$ ipython --no-banner

In [1]: import numpy as np

In [2]: import numpy.linalg as la

In [3]: np.set_printoptions(precision=3, suppress=True, linewidth=120, legacy="1.25")

In [4]: arr = np.load("w.npy")

In [5]: arr
Out[5]: 
array([[ 3,  0,  0,  0,  0,  0,  0],
       [ 0,  0,  1, -2, -3, -2,  0],
       [ 0, -2,  1,  2,  0,  2,  0],
       [ 0, -3, -2,  3, -3, -3, -3],
       [ 0, -1,  1,  2, -2, -3,  3],
       [ 0,  0,  2, -2,  2, -1,  0],
       [ 0,  2,  0, -2, -1, -2,  0]])

In [6]: u = np.array([2, 1, 1])

In [7]: np.array([np.convolve(row, u, "same") for row in arr])
Out[7]: 
array([[  3,   3,   0,   0,   0,   0,   0],
       [  0,   2,  -3,  -7,  -9,  -5,  -2],
       [ -4,   0,   3,   3,   6,   2,   2],
       [ -6,  -7,   1,  -5,  -6, -12,  -6],
       [ -2,   1,   4,  -1,  -6,   1,   0],
       [  0,   4,  -2,   4,  -2,   1,  -1],
       [  4,   2,  -2,  -4,  -7,  -3,  -2]])

In [8]: np.convolve(arr[6], u)
Out[8]: array([ 0,  4,  2, -2, -4, -7, -3, -2,  0])

In [9]: arr.mean(axis=0)
Out[9]: array([ 0.429, -0.571,  0.429,  0.143, -1.   , -1.286,  0.   ])

In [10]: np.unravel_index(np.abs(arr).argmax(), arr.shape)
Out[10]: (0, 0)

In [11]: np.diff(arr, axis=0)
Out[11]: 
array([[-3,  0,  1, -2, -3, -2,  0],
       [ 0, -2,  0,  4,  3,  4,  0],
       [ 0, -1, -3,  1, -3, -5, -3],
       [ 0,  2,  3, -1,  1,  0,  6],
       [ 0,  1,  1, -4,  4,  2, -3],
       [ 0,  2, -2,  0, -3, -1,  0]])

In [12]: np.abs(arr).max()
Out[12]: 3

In [13]: arr.sum(axis=1)
Out[13]: array([  3,  -6,   3, -11,   0,   1,  -3])

In [14]: round(float(la.norm(arr)), 3)
Out[14]: 11.958

In [15]: K = np.load("test13.npy")

In [16]: K
Out[16]: 
array([[-0.1  , -0.9  , -0.2  ,  0.2  ,  0.6  , -0.5  , -2.2  ,  0.6  ,  1.8  ],
       [ 0.3  , -0.4  ,  1.3  , -0.4  ,  0.7  ,  1.   ,  0.5  ,  0.9  , -0.1  ],
       [-0.6  , -0.7  ,  1.2  ,  1.1  , -0.5  , -0.6  ,  0.   ,  0.2  , -1.   ],
       [ 0.4  ,  0.8  , -0.4  ,  0.8  , -0.1  , -1.   ,  0.1  , -0.2  ,  0.5  ],
       [ 0.6  ,  0.3  , -1.2  ,  0.1  ,  0.1  , -0.6  , -0.1  , -0.8  , -0.3  ],
       [-1.8  , -0.8  , -0.7  ,  1.3  , -0.1  ,  0.8  , -0.1  , -1.7  ,  0.9  ],
       [-1.6  , -1.7  ,  0.3  ,  0.8  ,  1.2  , -1.3  ,  0.6  ,  0.6  ,  0.1  ],
       [ 0.4  ,  1.4  ,  0.   ,  0.5  , -0.6  ,  0.6  ,  0.8  ,  0.1  ,  0.9  ],
       [-0.7  ,  0.6  , -0.1  ,  0.8  ,  0.3  ,  1.6  , -0.1  ,  1.5  , -1.1  ],
       [-0.4  ,  0.7  ,  0.   , -0.7  ,  0.8  ,  1.   ,  0.8  ,  0.5  , -0.7  ],
       [-1.662, -0.664, -0.53 ,  1.318, -0.291,  0.626,  0.012, -1.604,  1.057]])

In [17]: A2 = np.c_[K[:, :6] @ np.array([[1, -5, -1, 3, 3, 4],
    ...:     [2, 1, 5, -2, 2, -5],
    ...:     [-4, 5, -4, -1, 4, -5],
    ...:     [1, 5, 0, 3, 2, 5],
    ...:     [-5, 0, 2, 5, -4, 2],
    ...:     [3, 5, 5, 1, -5, -4]]), np.array([3, 1, 5, 2, 5, 3, 1, 2, 1, 2, 1])]

In [18]: A2
Out[18]: 
array([[ -5.4  ,  -2.9  ,  -4.9  ,   4.8  ,  -2.4  ,   9.3  ,   3.   ],
       [ -6.6  ,   7.6  ,  -1.1  ,   3.7  ,  -3.3  ,  -7.9  ,   1.   ],
       [ -5.   ,  10.8  , -11.7  ,  -1.4  ,   8.8  ,   2.   ,   5.   ],
       [  1.9  ,  -4.2  ,   0.   ,   0.9  ,   8.2  ,   7.4  ,   2.   ],
       [  3.8  , -11.2  ,   2.9  ,   2.6  ,   0.4  ,  10.   ,   5.   ],
       [  3.6  ,  15.2  ,   4.4  ,   1.1  , -10.8  ,   3.4  ,   3.   ],
       [-15.3  ,   5.3  , -12.2  ,   5.4  ,  -3.7  ,  12.2  ,   1.   ],
       [  8.5  ,   4.9  ,   8.4  ,  -2.5  ,   4.4  ,  -6.5  ,   2.   ],
       [  5.   ,  15.6  ,  12.7  ,   2.3  ,  -8.9  ,  -7.1  ,   1.   ],
       [ -0.7  ,   4.2  ,  10.5  ,   0.3  ,  -9.4  , -11.   ,   2.   ],
       [  3.781,  14.716,   3.01 ,  -0.003,  -7.764,   2.826,   1.   ]])

In [19]: np.round(la.norm(A2 - K @ la.lstsq(K, A2)[0], axis=0), 3) + 0
Out[19]: array([0.   , 0.   , 0.   , 0.   , 0.   , 0.   , 5.105])

In [20]: la.matrix_rank(A2)
Out[20]: 7

In [21]: la.matrix_rank(np.c_[K, A2])
Out[21]: 10

In [22]: np.round(la.lstsq(K, A2[:, 0])[0], 3) + 0
Out[22]: array([ 1.,  2., -4.,  1., -5.,  3.,  0.,  0.,  0.])

In [23]: A2 = K / np.sqrt((K ** 2).mean(axis=1, keepdims=True))

In [24]: la.matrix_rank(A2) == la.matrix_rank(K)
Out[24]: True

In [25]: la.norm(A2, axis=1)
Out[25]: array([3., 3., 3., 3., 3., 3., 3., 3., 3., 3., 3.])

In [26]: A2 = arr / la.norm(arr, axis=1, keepdims=True)

In [27]: G = A2 @ A2.T

In [28]: G[1]
Out[28]: array([ 0.   ,  1.   , -0.458,  0.236,  0.401,  0.131,  0.719])

In [29]: (np.abs(G) > 0.9).astype(int)
Out[29]: 
array([[1, 0, 0, 0, 0, 0, 0],
       [0, 1, 0, 0, 0, 0, 0],
       [0, 0, 1, 0, 0, 0, 1],
       [0, 0, 0, 1, 0, 0, 0],
       [0, 0, 0, 0, 1, 0, 0],
       [0, 0, 0, 0, 0, 1, 0],
       [0, 0, 1, 0, 0, 0, 1]])

In [30]: proj = K @ la.solve(K.T @ K, K.T)

In [31]: round(np.trace(proj), 3)
Out[31]: 9.0

In [32]: np.diag(proj)
Out[32]: array([0.944, 0.991, 0.87 , 0.739, 0.773, 0.555, 0.995, 0.769, 0.977, 0.919, 0.468])

In [33]: vec = np.array([-5, 5, 0, 4, -4, 3, 5, -4, -5])

In [34]: y = K @ vec

In [35]: np.round(la.pinv(K) @ K, 3) + 0
Out[35]: 
array([[1., 0., 0., 0., 0., 0., 0., 0., 0.],
       [0., 1., 0., 0., 0., 0., 0., 0., 0.],
       [0., 0., 1., 0., 0., 0., 0., 0., 0.],
       [0., 0., 0., 1., 0., 0., 0., 0., 0.],
       [0., 0., 0., 0., 1., 0., 0., 0., 0.],
       [0., 0., 0., 0., 0., 1., 0., 0., 0.],
       [0., 0., 0., 0., 0., 0., 1., 0., 0.],
       [0., 0., 0., 0., 0., 0., 0., 1., 0.],
       [0., 0., 0., 0., 0., 0., 0., 0., 1.]])

In [36]: y
Out[36]: array([-29.5  ,  -5.5  ,   8.3  ,   1.4  ,   0.9  ,  14.8  ,  -5.9  ,  10.3  ,  12.3  ,   8.   ,  14.495])

In [37]: try:
    ...:     la.solve(K, y)
    ...: except la.LinAlgError as e:
    ...:     print(repr(e))
    ...: 
LinAlgError('Last 2 dimensions of the array must be square')

In [38]: np.round(la.lstsq(K, y)[0], 3) + 0
Out[38]: array([-5.,  5.,  0.,  4., -4.,  3.,  5., -4., -5.])

In [39]: rng = np.random.default_rng(38)

In [40]: y = y + 0.02 * rng.normal(size=11)

In [41]: y
Out[41]: array([-29.471,  -5.497,   8.305,   1.417,   0.909,  14.831,  -5.923,  10.318,  12.302,   8.026,  14.52 ])

In [42]: coef, *_ = la.lstsq(K, y)

In [43]: coef
Out[43]: array([-5.01 ,  5.043,  0.033,  4.011, -3.957,  3.   ,  4.972, -4.034, -5.   ])

In [44]: np.round(la.norm(y - K @ coef), 3)
Out[44]: 0.016

In [45]: np.round(K.T @ (y - K @ coef), 3) + 0
Out[45]: array([0., 0., 0., 0., 0., 0., 0., 0., 0.])
